% ipython --no-banner

In [1]: import numpy as np

In [2]: import numpy.linalg as la

In [3]: np.set_printoptions(suppress=True, linewidth=140)

In [4]: other = np.array([[-2, 2, 4], [-5, 0, -2], [-4, 4, 2]])

In [5]: basis = np.array([[1, 0, 3, -3, 0, 2],
   ...:     [2, -1, 1, -2, 1, -1],
   ...:     [1, 1, -2, 0, -3, -2],
   ...:     [-1, 1, -1, 1, -1, -1],
   ...:     [-3, 2, -3, 0, 1, 0],
   ...:     [1, 0, 3, -3, 1, 3]])

In [6]: K = np.block([[other, np.array([[1, 2, 0, 1, 2, 0], [1, 0, 0, 1, 1, 0], [1, 1, 1, 0, 2, 1]])], [np.zeros((6, 3)), basis]])

In [7]: K
Out[7]: 
array([[-2.,  2.,  4.,  1.,  2.,  0.,  1.,  2.,  0.],
       [-5.,  0., -2.,  1.,  0.,  0.,  1.,  1.,  0.],
       [-4.,  4.,  2.,  1.,  1.,  1.,  0.,  2.,  1.],
       [ 0.,  0.,  0.,  1.,  0.,  3., -3.,  0.,  2.],
       [ 0.,  0.,  0.,  2., -1.,  1., -2.,  1., -1.],
       [ 0.,  0.,  0.,  1.,  1., -2.,  0., -3., -2.],
       [ 0.,  0.,  0., -1.,  1., -1.,  1., -1., -1.],
       [ 0.,  0.,  0., -3.,  2., -3.,  0.,  1.,  0.],
       [ 0.,  0.,  0.,  1.,  0.,  3., -3.,  1.,  3.]])

In [8]: def softmax(z):
   ...:     e = np.exp(z - z.max(axis=-1, keepdims=True))
   ...:     return e / e.sum(axis=-1, keepdims=True)
   ...: 

In [9]: np.round(softmax(K[7] + 3), 4)
Out[9]: array([0.0658, 0.0658, 0.0658, 0.0033, 0.4859, 0.0033, 0.0658, 0.1788, 0.0658])

In [10]: scores = K @ K.T / np.sqrt(9)

In [11]: softmax(scores).round(6).argmax(axis=1)
Out[11]: array([0, 1, 2, 8, 4, 5, 5, 7, 8])

In [12]: rng = np.random.default_rng(881214)

In [13]: lab = rng.permutation(9)

In [14]: lab
Out[14]: array([8, 7, 1, 5, 4, 0, 6, 3, 2])

In [15]: other = K[lab][:, lab]

In [16]: np.trace(other)
Out[16]: np.float64(3.0)

In [17]: np.round(np.sort(np.abs(la.eigvals(other))), 4)
Out[17]: array([0.8975, 0.8975, 1.535 , 1.8042, 3.1688, 3.6018, 4.8186, 5.7667, 5.7667])

In [18]: O, R = la.qr(K)

In [19]: np.round(O @ R, 4) + 0
Out[19]: 
array([[-2.,  2.,  4.,  1.,  2.,  0.,  1.,  2.,  0.],
       [-5.,  0., -2.,  1.,  0.,  0.,  1.,  1.,  0.],
       [-4.,  4.,  2.,  1.,  1.,  1.,  0.,  2.,  1.],
       [ 0.,  0.,  0.,  1.,  0.,  3., -3.,  0.,  2.],
       [ 0.,  0.,  0.,  2., -1.,  1., -2.,  1., -1.],
       [ 0.,  0.,  0.,  1.,  1., -2.,  0., -3., -2.],
       [ 0.,  0.,  0., -1.,  1., -1.,  1., -1., -1.],
       [ 0.,  0.,  0., -3.,  2., -3.,  0.,  1.,  0.],
       [ 0.,  0.,  0.,  1.,  0.,  3., -3.,  1.,  3.]])

In [20]: round(np.trace(O @ O.T), 4)
Out[20]: np.float64(9.0)

In [21]: np.round(np.abs(np.diag(R)), 4)
Out[21]: array([6.7082, 3.3333, 2.6833, 4.1231, 1.7987, 4.0068, 2.2318, 0.7946, 1.2904])

In [22]: np.allclose(K, K.T)
Out[22]: False

In [23]: np.trace(K)
Out[23]: np.float64(3.0)

In [24]: np.allclose(K @ K.T, K.T @ K)
Out[24]: False

In [25]: K @ K
Out[25]: 
array([[-22.,  12.,  -4.,   2.,   3.,   2.,  -6.,   9.,   3.],
       [ 18., -18., -24., -10.,  -9.,  -3.,  -7., -14.,  -1.],
       [-20.,   0., -20.,   1.,  -2.,   1.,  -8.,   1.,   4.],
       [  0.,   0.,   0.,   9.,   0.,   6., -12.,  -4.,   5.],
       [  0.,   0.,   0.,  -1.,   2.,  -1.,  -3.,  -2.,   2.],
       [  0.,   0.,   0.,   8.,  -9.,  11.,   1.,   2.,  -1.],
       [  0.,   0.,   0.,   1.,  -3.,  -1.,   5.,   1.,  -5.],
       [  0.,   0.,   0.,  -5.,  -3.,  -4.,   5.,  12.,  -2.],
       [  0.,   0.,   0.,   7.,   2.,   6., -15.,  -2.,   8.]])

In [26]: O, vecs = la.qr(K[:, :1])[0], la.qr(K[:, 1:])[0]

In [27]: s = la.svd(O.T @ vecs, compute_uv=False)

In [28]: np.round(np.degrees(np.arccos(s.clip(0, 1))), 4)
Out[28]: array([4.6431])

In [29]: (s > 0.9).sum()
Out[29]: np.int64(1)

In [30]: other = np.array([[0.4], [-0.4], [-0.7], [-0.7], [-1.4], [0.8]])

In [31]: basis = np.array([[-0.7, 1.5, -0.4, 1.2, 0.0, 0.3]])

In [32]: W0 = other @ basis

In [33]: W0.round(4)
Out[33]: 
array([[-0.28,  0.6 , -0.16,  0.48,  0.  ,  0.12],
       [ 0.28, -0.6 ,  0.16, -0.48,  0.  , -0.12],
       [ 0.49, -1.05,  0.28, -0.84,  0.  , -0.21],
       [ 0.49, -1.05,  0.28, -0.84,  0.  , -0.21],
       [ 0.98, -2.1 ,  0.56, -1.68,  0.  , -0.42],
       [-0.56,  1.2 , -0.32,  0.96,  0.  ,  0.24]])

In [34]: other = W0 / np.sqrt((W0 ** 2).mean(axis=1, keepdims=True))

In [35]: np.round(la.norm(other, axis=1), 4)
Out[35]: array([2.4495, 2.4495, 2.4495, 2.4495, 2.4495, 2.4495])

In [36]: la.matrix_rank(W0 - W0.mean(axis=1, keepdims=True))
Out[36]: np.int64(1)

In [37]: la.matrix_rank(other) == la.matrix_rank(W0)
Out[37]: np.True_
